% python3 -q
>>> import numpy as np
>>> import numpy.linalg as la
>>> np.set_printoptions(precision=3, suppress=True, linewidth=100, floatmode="fixed")
>>> W0 = np.load("data.npy")
>>> W0
array([[-0.040, -0.299,  0.476, -0.541, -0.233, -0.565, -0.125],
       [-0.161, -0.254,  0.394,  0.253,  0.735,  0.018, -0.387],
       [ 0.323, -0.432, -0.493, -0.450,  0.461, -0.020,  0.226],
       [ 0.605,  0.067, -0.141, -0.027, -0.161,  0.062, -0.761],
       [-0.646, -0.221, -0.558,  0.017, -0.139, -0.174, -0.416],
       [ 0.242, -0.668,  0.002,  0.599, -0.296, -0.149,  0.163],
       [-0.161, -0.399,  0.208, -0.286, -0.246,  0.790, -0.076]])
>>> # keeps lengths
>>> W1 = np.array([[2, 2, 1, 2, 0],
...     [1, 2, 3, 2, 2],
...     [2, 1, 0, 3, 3],
...     [2, 0, 2, 2, 1],
...     [0, 1, 2, 1, 1],
...     [2, 0, 0, 0, 2],
...     [2, 2, 1, 3, 0]])
>>> b = np.array([2, 4, 0, 4, 0])
>>> hid = np.maximum(W0 @ W1 + b, 0)
>>> (hid > 0).astype(int)
array([[1, 1, 0, 1, 0],
       [1, 1, 1, 1, 1],
       [1, 1, 0, 1, 0],
       [1, 1, 0, 1, 0],
       [0, 1, 0, 0, 0],
       [1, 1, 0, 1, 0],
       [1, 1, 0, 1, 1]])
>>> Z = np.array([[-3, -1, 0], [-3, 3, -1], [2, 0, -3], [0, -1, -1], [-1, -1, -2]])
>>> (hid @ Z).round(6).argmax(axis=1)
array([1, 1, 1, 1, 1, 1, 1])
>>> Uu, sv, Vh = la.svd(W0, full_matrices=False)
>>> np.cumsum(sv ** 2) / np.sum(sv ** 2)
array([0.143, 0.286, 0.429, 0.571, 0.714, 0.857, 1.000])
>>> Uu.shape, sv.shape, Vh.shape
((7, 7), (7,), (7, 7))
>>> sv / sv[0]
array([1.000, 1.000, 1.000, 1.000, 1.000, 1.000, 1.000])
>>> (sv > 1e-8).sum()
np.int64(7)
